% ipython --no-banner

In [1]: import numpy as np

In [2]: np.set_printoptions(suppress=True, linewidth=200)

In [3]: def tidy(a):
   ...:     return np.round(a, 2) + 0
   ...: 

In [4]: arr = np.load("data.npy")

In [5]: arr
Out[5]: 
array([[ 4,  4,  4,  4],
       [ 4,  8,  8,  8],
       [ 4,  8, 12, 12],
       [ 4,  8, 12, 16]])

In [6]: # equal to its transpose

In [7]: low = np.linalg.cholesky(arr)

In [8]: np.prod(np.diag(low)) ** 2, tidy(np.linalg.det(arr))
Out[8]: (np.float64(256.0), np.float64(256.0))

In [9]: tidy(arr / np.sqrt(np.outer(np.diag(arr), np.diag(arr))))
Out[9]: 
array([[1.  , 0.71, 0.58, 0.5 ],
       [0.71, 1.  , 0.82, 0.71],
       [0.58, 0.82, 1.  , 0.87],
       [0.5 , 0.71, 0.87, 1.  ]])

In [10]: np.linalg.eigvalsh(arr).min() > 0
Out[10]: np.True_

In [11]: np.diag(low) ** 2
Out[11]: array([4., 4., 4., 4.])

In [12]: np.kron(np.eye(2, dtype=int), arr)
Out[12]: 
array([[ 4,  4,  4,  4,  0,  0,  0,  0],
       [ 4,  8,  8,  8,  0,  0,  0,  0],
       [ 4,  8, 12, 12,  0,  0,  0,  0],
       [ 4,  8, 12, 16,  0,  0,  0,  0],
       [ 0,  0,  0,  0,  4,  4,  4,  4],
       [ 0,  0,  0,  0,  4,  8,  8,  8],
       [ 0,  0,  0,  0,  4,  8, 12, 12],
       [ 0,  0,  0,  0,  4,  8, 12, 16]])

In [13]: tidy(np.poly(arr))
Out[13]: array([   1.,  -40.,  240., -448.,  256.])

In [14]: T = np.stack([arr, -1 * arr, arr[::-1]])

In [15]: np.einsum("bij,cij->bc", T, T)
Out[15]: 
array([[ 1120, -1120,   864],
       [-1120,  1120,  -864],
       [  864,  -864,  1120]])

In [16]: tidy(np.linalg.det(T))
Out[16]: array([256., 256., 256.])

In [17]: (T @ arr.T).shape
Out[17]: (3, 4, 4)

In [18]: T.sum(axis=0)
Out[18]: 
array([[ 4,  8, 12, 16],
       [ 4,  8, 12, 12],
       [ 4,  8,  8,  8],
       [ 4,  4,  4,  4]])

In [19]: np.linalg.matrix_rank(T)
Out[19]: array([4, 4, 4])

In [20]: M = np.loadtxt("test5.csv", delimiter=",")

In [21]: M
Out[21]: 
array([[ 0.18,  1.03,  0.11],
       [-2.97,  1.01, -4.55],
       [ 6.9 ,  2.99, -0.19],
       [-5.67, -1.91,  0.14],
       [ 1.41, -1.38, -1.81]])

In [22]: W1 = np.array([[-1, -3, -2, 0], [3, -3, 1, -3], [2, 0, 2, 0]])

In [23]: b = np.array([-3, 5, 4, 2])

In [24]: H = np.maximum(M @ W1 + b, 0)

In [25]: (H > 0).astype(int)
Out[25]: 
array([[1, 1, 1, 0],
       [0, 1, 1, 0],
       [0, 0, 0, 0],
       [0, 1, 1, 1],
       [0, 1, 0, 1]])

In [26]: Z = np.array([[2, 2], [0, 0], [1, 2], [3, 3]])

In [27]: (H @ Z).round(6).argmax(axis=1)
Out[27]: array([1, 1, 0, 1, 0])

In [28]: tidy(H @ Z)
Out[28]: 
array([[ 5.15, 10.04],
       [ 1.85,  3.7 ],
       [ 0.  ,  0.  ],
       [36.9 , 50.61],
       [18.42, 18.42]])

In [29]: evals, vecs = np.linalg.eig(arr)

In [30]: tidy(np.sort(np.linalg.eigvals(np.linalg.inv(arr))))
Out[30]: array([0.03, 0.25, 0.59, 0.88])

In [31]: tidy(np.sort(np.linalg.eigvals(arr.T)))
Out[31]: array([ 1.13,  1.7 ,  4.  , 33.16])

In [32]: tidy(evals)
Out[32]: array([33.16,  4.  ,  1.7 ,  1.13])

In [33]: tidy(arr @ vecs[:, 0] - evals[0] * vecs[:, 0])
Out[33]: array([0., 0., 0., 0.])

In [34]: r0 = np.array([0, 0, 2])

In [35]: np.array([np.convolve(row, r0, "same") for row in M])
Out[35]: 
array([[  0.  ,   0.36,   2.06],
       [  0.  ,  -5.94,   2.02],
       [  0.  ,  13.8 ,   5.98],
       [  0.  , -11.34,  -3.82],
       [  0.  ,   2.82,  -2.76]])

In [36]: np.polyval(r0, M[3])
Out[36]: array([2., 2., 2.])

In [37]: r0 = np.array([3, 0, -3, -2]) + 0.5

In [38]: A = np.eye(4) - 2 * np.outer(r0, r0) / (r0 @ r0)

In [39]: tidy(A)
Out[39]: 
array([[-0.17, -0.17,  0.83,  0.5 ],
       [-0.17,  0.98,  0.12,  0.07],
       [ 0.83,  0.12,  0.4 , -0.36],
       [ 0.5 ,  0.07, -0.36,  0.79]])

In [40]: rng = np.random.default_rng(35601)

In [41]: z = rng.permutation(4)

In [42]: z
Out[42]: array([2, 0, 3, 1])

In [43]: Y = A[z][:, z]

In [44]: np.trace(Y)
Out[44]: np.float64(2.0)

In [45]: tidy(np.linalg.det(Y)), tidy(np.linalg.det(A[z]))
Out[45]: (np.float64(-1.0), np.float64(1.0))

In [46]: tidy(np.linalg.eigvals(A))
Out[46]: array([-1.,  1.,  1.,  1.])

In [47]: tidy(np.linalg.eigvals(A).sum().real)
Out[47]: np.float64(2.0)

In [48]: tidy(np.kron(np.eye(2, dtype=int), A))
Out[48]: 
array([[-0.17, -0.17,  0.83,  0.5 ,  0.  ,  0.  ,  0.  ,  0.  ],
       [-0.17,  0.98,  0.12,  0.07,  0.  ,  0.  ,  0.  ,  0.  ],
       [ 0.83,  0.12,  0.4 , -0.36,  0.  ,  0.  ,  0.  ,  0.  ],
       [ 0.5 ,  0.07, -0.36,  0.79,  0.  ,  0.  ,  0.  ,  0.  ],
       [ 0.  ,  0.  ,  0.  ,  0.  , -0.17, -0.17,  0.83,  0.5 ],
       [ 0.  ,  0.  ,  0.  ,  0.  , -0.17,  0.98,  0.12,  0.07],
       [ 0.  ,  0.  ,  0.  ,  0.  ,  0.83,  0.12,  0.4 , -0.36],
       [ 0.  ,  0.  ,  0.  ,  0.  ,  0.5 ,  0.07, -0.36,  0.79]])

In [49]: np.einsum("ij,ji->", A, A)
Out[49]: np.float64(4.0)

In [50]: x = np.array([2, 1, 0, 2])

In [51]: a = np.maximum(A @ x, 0)

In [52]: tidy(np.maximum(A @ (3 * x), 0))
Out[52]: array([1.5 , 2.36, 3.21, 7.93])

In [53]: tidy(np.maximum(A @ x, 0) - np.maximum(-A @ x, 0))
Out[53]: array([0.5 , 0.79, 1.07, 2.64])

In [54]: evals, vecs = np.linalg.eigh(A)

In [55]: x = np.array([-1, 0, 0, -1])

In [56]: tidy(np.linalg.eigvalsh(A[1:, 1:]))
Out[56]: array([0.17, 1.  , 1.  ])

In [57]: tidy(x @ A @ x / (x @ x)), evals[0], tidy(evals[-1])
Out[57]: (np.float64(0.81), np.float64(-1.0), np.float64(1.0))

In [58]: tidy(vecs * np.abs(evals) @ vecs.T)
Out[58]: 
array([[1., 0., 0., 0.],
       [0., 1., 0., 0.],
       [0., 0., 1., 0.],
       [0., 0., 0., 1.]])

In [59]: X = np.array([[-2.0, 0.0, 0.0], [0.0, 0.0, 2.0], [0.0, 2.0, -3.0]])

In [60]: X
Out[60]: 
array([[-2.,  0.,  0.],
       [ 0.,  0.,  2.],
       [ 0.,  2., -3.]])

In [61]: # symmetric, so the eigenvalues are real

In [62]: evals, vecs = np.linalg.eigh(X)

In [63]: x = np.array([-4, 2, 0])

In [64]: np.abs(X).sum(axis=1).max(), np.abs(evals).max()
Out[64]: (np.float64(5.0), np.float64(4.0))

In [65]: evals, vecs = np.linalg.eigh(X)

In [66]: tidy(vecs.T @ vecs)
Out[66]: 
array([[1., 0., 0.],
       [0., 1., 0.],
       [0., 0., 1.]])

In [67]: tidy(np.linalg.eigvalsh(X + -2 * np.eye(3)))
Out[67]: array([-6., -4., -1.])

In [68]: np.unique(evals.round(6) + 0, return_counts=True)[1]
Out[68]: array([1, 1, 1])

In [69]: Q, r_ = np.linalg.qr(X)

In [70]: np.allclose(r_.T @ r_, X.T @ X)
Out[70]: True

In [71]: Q
Out[71]: 
array([[ 1.,  0.,  0.],
       [-0.,  0., -1.],
       [-0., -1.,  0.]])

In [72]: Q.T @ Q
Out[72]: 
array([[1., 0., 0.],
       [0., 1., 0.],
       [0., 0., 1.]])

In [73]: Q.shape, r_.shape
Out[73]: ((3, 3), (3, 3))

In [74]: tidy(np.sort(np.linalg.eigvals(Q).real))
Out[74]: array([-1.,  1.,  1.])

In [75]: P = M @ np.linalg.solve(M.T @ M, M.T)

In [76]: np.allclose(P @ P, P)
Out[76]: True

In [77]: np.trace(P)
Out[77]: np.float64(3.0)

In [78]: tidy(np.linalg.eigvalsh(P))
Out[78]: array([0., 0., 1., 1., 1.])

In [79]: tidy(P)
Out[79]: 
array([[ 0.13,  0.1 ,  0.11, -0.02, -0.31],
       [ 0.1 ,  0.99,  0.02,  0.05,  0.04],
       [ 0.11,  0.02,  0.63, -0.47, -0.05],
       [-0.02,  0.05, -0.47,  0.38, -0.12],
       [-0.31,  0.04, -0.05, -0.12,  0.87]])

In [80]: K = np.load("out14.npy")

In [81]: tidy(K)
Out[81]: 
array([[ 0.89,  0.21, -0.07,  0.11, -0.18],
       [ 0.21,  0.05, -0.02,  0.03, -0.04],
       [-0.07, -0.02,  0.01, -0.01,  0.01],
       [ 0.11,  0.03, -0.01,  0.01, -0.02],
       [-0.18, -0.04,  0.01, -0.02,  0.04]])

In [82]: # row 0 dominates

In [83]: P = np.triu(np.array([[-1, -2, 1, 2, -3],
    ...:     [-2, -3, -3, -1, 3],
    ...:     [-3, -1, 3, 3, 0],
    ...:     [-3, 2, -2, 0, 3],
    ...:     [-2, -1, 1, 2, 1]]), 1) + np.eye(5)

In [84]: Y = P @ K @ np.linalg.inv(P)

In [85]: tidy(P @ K - K @ P)
Out[85]: 
array([[ 0.25,  1.85, -0.27, -1.33,  1.67],
       [-0.43,  0.33, -0.03, -0.38,  0.5 ],
       [ 0.32, -0.07, -0.01,  0.15, -0.2 ],
       [-0.54,  0.09,  0.01, -0.23,  0.31],
       [ 0.  , -0.36,  0.05,  0.27, -0.34]])

In [86]: tidy(np.poly(Y))
Out[86]: array([ 1., -1.,  0.,  0.,  0.,  0.])

In [87]: np.trace(Y), tidy(np.trace(K))
Out[87]: (np.float64(1.0), np.float64(1.0))

In [88]: np.linalg.matrix_rank(Y)
Out[88]: np.int64(1)

In [89]: tidy(np.poly(K))
Out[89]: array([ 1., -1.,  0.,  0.,  0.,  0.])

In [90]: tidy(np.einsum("ii->", K))
Out[90]: np.float64(1.0)

In [91]: tidy(np.linalg.eigvals(K).sum().real)
Out[91]: np.float64(1.0)

In [92]: tidy(np.einsum("ij,ji->", K, K))
Out[92]: np.float64(1.0)

In [93]: tidy(np.kron(np.eye(2, dtype=int), K))
Out[93]: 
array([[ 0.89,  0.21, -0.07,  0.11, -0.18,  0.  ,  0.  ,  0.  ,  0.  ,  0.  ],
       [ 0.21,  0.05, -0.02,  0.03, -0.04,  0.  ,  0.  ,  0.  ,  0.  ,  0.  ],
       [-0.07, -0.02,  0.01, -0.01,  0.01,  0.  ,  0.  ,  0.  ,  0.  ,  0.  ],
       [ 0.11,  0.03, -0.01,  0.01, -0.02,  0.  ,  0.  ,  0.  ,  0.  ,  0.  ],
       [-0.18, -0.04,  0.01, -0.02,  0.04,  0.  ,  0.  ,  0.  ,  0.  ,  0.  ],
       [ 0.  ,  0.  ,  0.  ,  0.  ,  0.  ,  0.89,  0.21, -0.07,  0.11, -0.18],
       [ 0.  ,  0.  ,  0.  ,  0.  ,  0.  ,  0.21,  0.05, -0.02,  0.03, -0.04],
       [ 0.  ,  0.  ,  0.  ,  0.  ,  0.  , -0.07, -0.02,  0.01, -0.01,  0.01],
       [ 0.  ,  0.  ,  0.  ,  0.  ,  0.  ,  0.11,  0.03, -0.01,  0.01, -0.02],
       [ 0.  ,  0.  ,  0.  ,  0.  ,  0.  , -0.18, -0.04,  0.01, -0.02,  0.04]])

In [94]: tidy(np.linalg.det(K.T))
Out[94]: np.float64(0.0)

In [95]: tidy(np.linalg.det(2 * K)), tidy(np.linalg.det(K))
Out[95]: (np.float64(0.0), np.float64(0.0))

In [96]: tidy(np.linalg.det(K[::-1]))
Out[96]: np.float64(0.0)

In [97]: x = np.array([9, 1, 2, 1, 4])

In [98]: tidy((x - K @ x) @ (K @ x))
Out[98]: np.float64(0.0)

In [99]: tidy(K @ x)
Out[99]: array([ 7.51,  1.8 , -0.6 ,  0.9 , -1.5 ])
